$ python3 -q
>>> import numpy as np
>>> np.set_printoptions(precision=2, suppress=True, linewidth=200, floatmode="fixed")
>>> mat = np.loadtxt("out1.csv", delimiter=",")
>>> mat
array([[ 0.81, -0.59,  0.00,  0.00],
       [ 0.59,  0.81,  0.00,  0.00],
       [ 0.00,  0.00,  1.00,  0.00],
       [ 0.00,  0.00,  0.00,  1.00]])
>>> np.linalg.svd(mat, compute_uv=False)
array([1.00, 1.00, 1.00, 1.00])
>>> print(mat[:, 0] @ mat[:, 3])
0.0
>>> np.linalg.pinv(mat)
array([[ 0.81,  0.59,  0.00,  0.00],
       [-0.59,  0.81,  0.00,  0.00],
       [ 0.00,  0.00,  1.00,  0.00],
       [ 0.00,  0.00,  0.00,  1.00]])
>>> rng = np.random.default_rng(208575)
>>> idx = rng.permutation(4)
>>> A2 = mat[:, idx] * rng.choice([-1, 1], 4)
>>> A2
array([[-0.00,  0.81,  0.59, -0.00],
       [-0.00,  0.59, -0.81, -0.00],
       [-1.00,  0.00, -0.00, -0.00],
       [-0.00,  0.00, -0.00, -1.00]])
>>> left, _, Vt = np.linalg.svd(mat.T @ A2)
>>> left @ Vt
array([[ 0.00,  1.00,  0.00,  0.00],
       [ 0.00,  0.00, -1.00,  0.00],
       [-1.00,  0.00,  0.00,  0.00],
       [ 0.00,  0.00,  0.00, -1.00]])
>>> np.round(np.linalg.lstsq(mat, A2)[0], 2) + 0
array([[ 0.00,  1.00,  0.00,  0.00],
       [ 0.00,  0.00, -1.00,  0.00],
       [-1.00,  0.00,  0.00,  0.00],
       [ 0.00,  0.00,  0.00, -1.00]])
>>> mat @ mat
array([[ 0.31, -0.95,  0.00,  0.00],
       [ 0.95,  0.31,  0.00,  0.00],
       [ 0.00,  0.00,  1.00,  0.00],
       [ 0.00,  0.00,  0.00,  1.00]])
>>> print((np.linalg.matrix_power((mat != 0) + (mat.T != 0) + np.eye(4), 4) > 0).astype(int))
[[1 1 0 0]
 [1 1 0 0]
 [0 0 1 0]
 [0 0 0 1]]
>>> vec = np.array([-3, -1, 1, -3])
>>> rhs = mat @ vec
>>> rhs
array([-1.84, -2.57,  1.00, -3.00])
>>> print(np.linalg.solve(mat, mat[:, 2]))
[0.00 0.00 1.00 0.00]
>>> np.linalg.solve(mat, rhs)
array([-3.00, -1.00,  1.00, -3.00])
>>> np.linalg.solve(mat.T, mat[2])
array([0.00, 0.00, 1.00, 0.00])
>>> M = np.loadtxt("run3.csv", delimiter=",")
>>> M
array([[  2.43,  20.90,   0.63],
       [ -9.91, -17.03,  -2.19],
       [  6.59,  -2.78,  11.13],
       [  3.45,  -8.50,  -4.85],
       [ 31.08,   3.97,  -4.29],
       [  7.49,  14.76,   1.03],
       [  8.48,  11.44,  16.94],
       [-24.00,  23.84, -11.80],
       [-24.36,  -9.42, -18.47],
       [  8.55,   2.93,   7.40],
       [ -0.59,  -0.05,  -8.44]])
>>> idx = M[:, 1] > np.median(M[:, 1])
>>> f = M[idx].mean(axis=0) - M[~idx].mean(axis=0)
>>> np.argsort(-np.abs(f).round(6), kind="stable")
array([1, 0, 2])
>>> ((M - M.mean(axis=0)) @ f > 0).astype(int)
array([1, 0, 0, 0, 1, 1, 1, 1, 0, 1, 0])
>>> print(round(float((((M - M.mean(axis=0)) @ f > 0) == idx).mean()), 2))
0.91
>>> f
array([ 7.81, 20.79,  3.07])
>>> M.shape
(11, 3)
>>> print(np.unravel_index(np.abs(M).argmax(), M.shape))
(np.int64(4), np.int64(0))
>>> print(round(float(np.linalg.norm(M)), 2))
73.48
>>> print(np.count_nonzero(M))
33
>>> np.abs(M).max()
np.float64(31.08)
>>> Q, r_ = np.linalg.qr(M)
>>> np.abs(np.diag(r_))
array([49.96, 42.70, 27.13])
>>> np.allclose(r_.T @ r_, M.T @ M)
True
>>> r_
array([[-49.96,  -3.71, -18.00],
       [  0.00,  42.70,   2.36],
       [  0.00,   0.00, -27.13]])
>>> Q.shape, r_.shape
((11, 3), (3, 3))
>>> np.round(abs(r_[0, 0]), 2), np.round(np.linalg.norm(M[:, 0]), 2)
(np.float64(49.96), np.float64(49.96))
>>> Q @ r_
array([[  2.43,  20.90,   0.63],
       [ -9.91, -17.03,  -2.19],
       [  6.59,  -2.78,  11.13],
       [  3.45,  -8.50,  -4.85],
       [ 31.08,   3.97,  -4.29],
       [  7.49,  14.76,   1.03],
       [  8.48,  11.44,  16.94],
       [-24.00,  23.84, -11.80],
       [-24.36,  -9.42, -18.47],
       [  8.55,   2.93,   7.40],
       [ -0.59,  -0.05,  -8.44]])
